$ ipython --no-banner

In [1]: import numpy as np

In [2]: np.set_printoptions(suppress=True, linewidth=120)

In [3]: rnd = lambda a: np.round(a, 3) + 0

In [4]: J = np.load("case9.npy")

In [5]: print(J)
[[-1 -1 -1 -1 -1 -1 -1]
 [-1 -2 -2 -2 -2 -2 -2]
 [-1 -2 -3 -3 -3 -3 -3]
 [-1 -2 -3 -4 -4 -4 -4]
 [-1 -2 -3 -4 -5 -5 -5]
 [-1 -2 -3 -4 -5 -6 -6]
 [-1 -2 -3 -4 -5 -6 -7]]

In [6]: evals, vecs = np.linalg.eigh(J)

In [7]: x = np.array([1, 1, 2, 0, 2, 1, 2])

In [8]: print(rnd(x @ J @ x / (x @ x)), rnd(evals[0]), rnd(evals[-1]))
-17.133 -22.881 -0.261

In [9]: m1 = np.load("test2.npy")

In [10]: print(m1)
[[ 1.  1.  3.  2.  0.  0.]
 [ 1.  1.  1.  3.  0.  0.]
 [ 1.  2.  3.  2.  0.  0.]
 [ 0.  1.  3.  1.  0.  0.]
 [ 0.  0.  0.  0.  1.  0.]
 [ 0.  0.  0.  0. -3.  2.]]

In [11]: x = np.array([1, 5, 5, 1, 3, 5])

In [12]: target = m1 @ x

In [13]: print(target)
[23. 14. 28. 21.  3.  1.]

In [14]: print(rnd(np.linalg.solve(m1, target + m1[:, 5])))
[1. 5. 5. 1. 3. 6.]

In [15]: print(rnd(np.linalg.solve(m1, target)))
[1. 5. 5. 1. 3. 5.]

In [16]: print(rnd(np.linalg.solve(m1.T, m1[2])))
[0. 0. 1. 0. 0. 0.]

In [17]: print(rnd(np.linalg.solve(m1, -3 * target)))
[ -3. -15. -15.  -3.  -9. -15.]

In [18]: O, R = np.linalg.qr(m1)

In [19]: print(np.trace(O @ O.T))
6.0

In [20]: print(rnd(O))
[[-0.577 -0.258  0.738 -0.236  0.     0.   ]
 [-0.577 -0.258 -0.316  0.707  0.     0.   ]
 [-0.577  0.516 -0.422 -0.471  0.     0.   ]
 [ 0.     0.775  0.422  0.471  0.     0.   ]
 [ 0.     0.     0.     0.    -0.316  0.949]
 [ 0.     0.     0.     0.     0.949  0.316]]

In [21]: print(rnd(O @ R))
[[ 1.  1.  3.  2.  0.  0.]
 [ 1.  1.  1.  3.  0.  0.]
 [ 1.  2.  3.  2.  0.  0.]
 [ 0.  1.  3.  1.  0.  0.]
 [ 0.  0.  0.  0.  1.  0.]
 [ 0.  0.  0.  0. -3.  2.]]

In [22]: print(rnd(np.abs(np.diag(R))))
[1.732 1.291 1.897 1.179 3.162 0.632]

In [23]: out = m1[0, 0] * m1[1:] - np.outer(m1[1:, 0], m1[0])

In [24]: print(out)
[[ 0.  0. -2.  1.  0.  0.]
 [ 0.  1.  0.  0.  0.  0.]
 [ 0.  1.  3.  1.  0.  0.]
 [ 0.  0.  0.  0.  1.  0.]
 [ 0.  0.  0.  0. -3.  2.]]

In [25]: print(np.linalg.matrix_rank(out), np.linalg.matrix_rank(m1))
5 6

In [26]: print(rnd(np.linalg.norm(m1[3] - m1[0])))
1.414

In [27]: print(rnd(np.linalg.norm(m1[3], 1)), rnd(np.linalg.norm(m1[3], np.inf)))
5.0 3.0

In [28]: print(rnd(np.linalg.norm(m1, 1)), rnd(np.linalg.norm(m1, np.inf)))
10.0 8.0

In [29]: print(rnd(np.linalg.norm(m1) ** 2 / np.linalg.norm(m1, 2) ** 2))
1.384

In [30]: E = np.array([[1, -1, -1, -1],
    ...:     [1, 0, -2, -1],
    ...:     [1, -1, -1, -1],
    ...:     [0, 0, 2, 2],
    ...:     [0, 2, -2, 0]])

In [31]: print(E)
[[ 1 -1 -1 -1]
 [ 1  0 -2 -1]
 [ 1 -1 -1 -1]
 [ 0  0  2  2]
 [ 0  2 -2  0]]

In [32]: print(np.unravel_index(np.abs(E).argmax(), E.shape))
(np.int64(1), np.int64(2))

In [33]: print(np.diff(E, axis=0))
[[ 0  1 -1  0]
 [ 0 -1  1  0]
 [-1  1  3  3]
 [ 0  2 -4 -2]]

In [34]: print(np.abs(E).max())
2

In [35]: rk = np.linalg.matrix_rank(E)

In [36]: print(rk)
3

In [37]: null = np.linalg.svd(E)[2][rk:].T

In [38]: print([int(np.linalg.matrix_rank(E[:i])) for i in range(1, len(E) + 1)])
[1, 2, 2, 3, 3]

In [39]: print(null.shape)
(4, 1)

In [40]: print(rnd(null @ null.T))
[[ 0.25  0.25  0.25 -0.25]
 [ 0.25  0.25  0.25 -0.25]
 [ 0.25  0.25  0.25 -0.25]
 [-0.25 -0.25 -0.25  0.25]]
